$ ipython --no-banner

In [1]: import numpy as np

In [2]: np.set_printoptions(precision=1, suppress=True, linewidth=120, floatmode="fixed")

In [3]: M = np.load("mat.npy")

In [4]: M.round(1) + 0
Out[4]: 
array([[ 2.2,  1.3,  1.7,  1.3,  7.3],
       [ 1.1,  2.4,  0.6,  2.4, -1.0],
       [-4.3,  0.1,  2.9,  0.1,  1.6],
       [ 1.3,  2.3,  0.7,  2.3, -0.1],
       [-1.4,  0.7,  2.3,  0.7,  4.4],
       [ 5.1,  3.4, -0.4,  3.4,  0.6],
       [ 2.2,  2.3,  0.7,  2.3,  1.6],
       [ 3.1,  2.9,  0.1,  2.9, -0.4],
       [ 0.8,  1.4,  1.6,  1.4,  4.1],
       [-2.0,  0.3,  2.7,  0.3,  4.9],
       [ 0.2,  1.6,  1.4,  1.6,  1.9],
       [ 3.9,  3.0,  0.0,  3.0,  0.7],
       [-0.3,  1.7,  1.3,  1.7,  0.1]])

In [5]: # looks like rank 3

In [6]: Xc = M - M.mean(axis=0)

In [7]: vecs = np.linalg.svd(Xc)[2][:3]

In [8]: out = Xc - Xc @ vecs.T @ vecs

In [9]: print(np.diag(vecs.T @ vecs))
[1.0 0.5 0.1 0.5 1.0]

In [10]: np.round((Xc @ vecs.T).std(axis=0), 1) + 0
Out[10]: array([3.2, 2.1, 0.0])

In [11]: print(round(np.linalg.norm(out) / np.linalg.norm(Xc), 1))
0.0

In [12]: np.round(np.cov(Xc @ vecs.T, rowvar=False), 1) + 0
Out[12]: 
array([[11.2,  0.0,  0.0],
       [ 0.0,  4.7,  0.0],
       [ 0.0,  0.0,  0.0]])

In [13]: u = np.array([1, 1, 1])

In [14]: np.polyval(u, M[8])
Out[14]: array([ 2.5,  4.4,  5.1,  4.4, 22.2])

In [15]: np.cross(M[8, :3], M[10, :3])
Out[15]: array([-0.5, -0.9,  1.0])
